$ python3 -q
>>> import numpy as np
>>> import numpy.linalg as la
>>> np.set_printoptions(suppress=True, linewidth=160)
>>> f = np.array([-2, 1, 0])
>>> data = np.array([np.roll(f, i) for i in range(3)])
>>> print(data)
[[-2  1  0]
 [ 0 -2  1]
 [ 1  0 -2]]
>>> rng = np.random.default_rng(4780)
>>> lab = rng.permutation(3)
>>> B = data[:, lab] * rng.choice([-1, 1], 3)
>>> print(B)
[[ 2 -1  0]
 [ 0  2 -1]
 [-1  0  2]]
>>> left, _, Vh = la.svd(data.T @ B)
>>> print(lab)
[0 1 2]
>>> print(np.round(left @ Vh, 3) + 0)
[[-1.  0.  0.]
 [ 0. -1.  0.]
 [ 0.  0. -1.]]
>>> print(np.allclose(data, data.T))
False
>>> print((data - data.T) / 2)
[[ 0.   0.5 -0.5]
 [-0.5  0.   0.5]
 [ 0.5 -0.5  0. ]]
>>> print((data + data.T) / 2)
[[-2.   0.5  0.5]
 [ 0.5 -2.   0.5]
 [ 0.5  0.5 -2. ]]
>>> print(la.matrix_power(data, 3))
[[-7 12 -6]
 [-6 -7 12]
 [12 -6 -7]]
>>> print(data @ data)
[[ 4 -4  1]
 [ 1  4 -4]
 [-4  1  4]]
>>> data.inv()
Traceback (most recent call last):
  File "<python-input-18>", line 1, in <module>
    data.inv()
    ^^^^^^^^
AttributeError: 'numpy.ndarray' object has no attribute 'inv'
>>> print(np.round(np.abs(la.eigvals(data)).max(), 3))
2.646
>>> B = la.inv(data)
>>> print(np.round(la.det(data) * la.det(B), 3))
1.0
>>> print(B.round(3))
[[-0.571 -0.286 -0.143]
 [-0.143 -0.571 -0.286]
 [-0.286 -0.143 -0.571]]
>>> print(np.round(la.inv(B), 3))
[[-2.  1. -0.]
 [-0. -2.  1.]
 [ 1. -0. -2.]]
>>> print(np.round(la.det(data) * B, 3))
[[4. 2. 1.]
 [1. 4. 2.]
 [2. 1. 4.]]
>>> print(np.allclose(B, data.T))
False
>>> print((np.abs(B) > 1e-9).astype(int))
[[1 1 1]
 [1 1 1]
 [1 1 1]]
>>> lab = rng.permutation(3)
>>> print(lab)
[2 0 1]
>>> B = data[lab][:, lab]
>>> print(np.allclose(B, data))
True
>>> print(np.diag(B))
[-2 -2 -2]
>>> print(B)
[[-2  1  0]
 [ 0 -2  1]
 [ 1  0 -2]]
>>> print(np.trace(B))
-6
>>> J = rng.normal(size=(24, 3)) + 10 * np.array([-6, 8, -3])
>>> print(J.round(3))
[[-59.516  79.778 -29.272]
 [-60.434  79.207 -30.437]
 [-59.879  79.562 -29.436]
 [-60.397  81.001 -28.79 ]
 [-59.39   81.097 -30.642]
 [-60.575  81.644 -29.38 ]
 [-58.75   79.006 -29.321]
 [-60.092  79.853 -29.304]
 [-61.67   81.861 -28.137]
 [-60.584  78.708 -32.522]
 [-60.146  78.603 -29.007]
 [-60.088  79.943 -29.563]
 [-59.967  78.274 -30.616]
 [-59.266  79.96  -31.884]
 [-57.5    80.211 -29.988]
 [-59.638  79.508 -30.835]
 [-60.086  82.649 -30.243]
 [-58.411  79.773 -28.436]
 [-58.684  81.241 -30.836]
 [-60.968  78.834 -29.944]
 [-58.594  79.807 -30.843]
 [-60.457  80.022 -31.734]
 [-60.941  79.785 -30.304]
 [-59.612  79.532 -30.187]]
>>> B = np.c_[J[:, :2] @ np.array([[1, 3], [-1, -1]]), np.array([4, -6, 2, -4, -9, 3, 5, 9, 5, -6, -8, -6, 5, -1, -3, -3, -5, 5, 8, -4, 9, 9, -2, -2])]
>>> print(B.round(3))
[[-139.294 -258.327    4.   ]
 [-139.641 -260.508   -6.   ]
 [-139.442 -259.2      2.   ]
 [-141.397 -262.191   -4.   ]
 [-140.487 -259.266   -9.   ]
 [-142.219 -263.369    3.   ]
 [-137.757 -255.258    5.   ]
 [-139.944 -260.128    9.   ]
 [-143.531 -266.871    5.   ]
 [-139.292 -260.46    -6.   ]
 [-138.748 -259.039   -8.   ]
 [-140.03  -260.205   -6.   ]
 [-138.241 -258.175    5.   ]
 [-139.226 -257.757   -1.   ]
 [-137.711 -252.711   -3.   ]
 [-139.146 -258.421   -3.   ]
 [-142.736 -262.909   -5.   ]
 [-138.184 -255.005    5.   ]
 [-139.925 -257.292    8.   ]
 [-139.801 -261.737   -4.   ]
 [-138.401 -255.589    9.   ]
 [-140.478 -261.392    9.   ]
 [-140.725 -262.607   -2.   ]
 [-139.144 -258.368   -2.   ]]
>>> print(np.round(la.norm(B - J @ la.lstsq(J, B)[0], axis=0), 3) + 0)
[ 0.    0.   27.24]
>>> print(np.round(la.lstsq(J, B[:, 0])[0], 3) + 0)
[ 1. -1.  0.]
>>> print(la.matrix_rank(B))
3
>>> print(la.matrix_rank(np.c_[J, B]))
4
>>> print(np.round(la.norm(la.qr(J)[0].T @ B, axis=0) ** 2 / ((B ** 2).sum(axis=0) + 1e-12), 3))
[1.   1.   0.04]
